$ ipython --no-banner

In [1]: import numpy as np

In [2]: np.set_printoptions(suppress=True, linewidth=100)

In [3]: mat = np.load("dump.npy")

In [4]: mat
Out[4]: 
array([[ -0.7,   0. ,  -1.7,   1.5,  -1.2,   1. ,   0.7,  -0.7,   0.4],
       [  0.8,   0. ,   0.1,   0.3,   0.8,   2.3,   1.3,  -0.2,  -0.1],
       [ -1.5,   2.3,  -0.3,  -0.1,  -0.7,   0.8,   0.8,  -0.5,  -0.6],
       [  1.6,   0.3,  -1.9,  -0.4,  -1. ,   0. ,  -1.6,  -1.1,   1.7],
       [  0.5,  -0.1,  -0.9,   0. ,  -1.2,   0.4,   0.6,  -0.4,   1.2],
       [  1.5,   1.9,   0.6,   1.4,  -0.1,   0.7,   0.8,  -0.2,  -0.3],
       [  0. ,   0.5,   0. ,   2.6,   0.5,  -1.4,   0.4,   0.9,   0.6],
       [  2.1,   1.1,  -1.5,   0. ,  -0.4,  -1.9,  -1.7,  -0.1,  -0.6],
       [  0.8,   1.3,  -1.3,  -1.1,   0.2,  -2. ,   0. ,  -0.2,  -1.3],
       [  0.2,  -0.9,   1.2,   0. ,   1.1,  -0.2,   0.4,   0.9,   1. ],
       [  1.5,   0.8,   0.8,   0.6,  -0.3,  -0.2,   1.3,   0.8,  -1.7],
       [  0.6,   1. ,  -0.6,  -0.4,   0.8,   0.4,  -0.1,   0.2,  -0.7],
       [ -0.8,  -0.2,   2. ,   0.3,   0.3,   1.4,  -0.2,  -1.5,   1. ],
       [  0.6,   0.6,   0.7,   1.1,   1. ,   1.3,   0.3,   1.1,   0.4],
       [  1. ,   0.6,   1. ,  -1.9,  -1.3,  -0.6,  -0.3,  -1.1,  -0.5],
       [  0.4,  -0.7,   2.2,   0.4,   0.3,   1.3,  -0.7,   1.2,  -1.3],
       [  7. , -31. ,  -7. , -12. ,   5. ,  11. , -17. ,  -1. ,  10. ],
       [  0.4,  -0.3,  -0.3,  -0.4,  -0.9,   0.7,  -0.1,   0.3,   0.5],
       [ -0.7,  -0.3,   0.9,  -0.3,   0.2,  -1.5,  -1.3,   0.8,  -1.5],
       [  1.5,  -1.1,   1.9,   0.9,   1.2,   0.7,   0.3,   0.1,   0. ],
       [  0.2,   0.6,  -0.9,  -0.9,   0.1,   0.2,  -0.4,  -0.5,   0.6],
       [  0.6,   1.1,   0.3,  -0.2,   1.4,   0.4,  -0.8,   1.6,   0.4],
       [ -0.5,  -0.3,   1.2,  -0.9,  -0.7,  -0.3,   0.3,  -1. ,   0.2],
       [ -0.1,   1. ,  -0.2,  -1. ,   0.3,   1.1,   0.9,   0.1,   3. ],
       [ -1.5,  -0.4,   2. ,   0.4,   0.8,  -2. ,  -0.9,  -0.3,  -1.1],
       [ -0.7,   0.7,   1.3,  -0.7,   0.1,  -1. ,  -0.1,  -1.2,  -1.9],
       [  0.7,  -0.4,   1.1,   1.9,   0. ,   0.3,   0. ,   0.2,  -1. ],
       [  0.3,   2.1,   0.8,  -0.9,  -1.8,   0.6,  -0.1,  -0.9,  -0.7],
       [  1.5,  -1.2,  -0.8,   0.6,   0.4,  -1.1,  -0.9,   0.7,   0.4],
       [ -1.6,  -0.1,  -0.7,  -1.3,   1.9,   1. ,  -1.2,  -0.7,   0.3]])

In [5]: # row 16 dominates

In [6]: np.round(np.linalg.norm(mat, axis=0), 1)
Out[6]: array([ 8.9, 31.4,  9.4, 13.1,  6.9, 12.5, 17.5,  4.4, 11.6])

In [7]: np.round(np.linalg.norm(mat, axis=1), 1)
Out[7]: 
array([ 3. ,  2.9,  3.2,  3.8,  2.2,  3.1,  3.2,  3.9,  3.3,  2.3,  3. ,  1.8,  3.2,  2.6,  3.1,
        3.3, 41.7,  1.5,  2.9,  3.1,  1.7,  2.7,  2.1,  3.6,  3.6,  3. ,  2.6,  3.3,  2.7,  3.4])

In [8]: round(np.linalg.norm(mat, 2), 1)
Out[8]: np.float64(42.0)

In [9]: np.round(np.linalg.norm(mat[4] - mat[12]), 1)
Out[9]: np.float64(3.9)
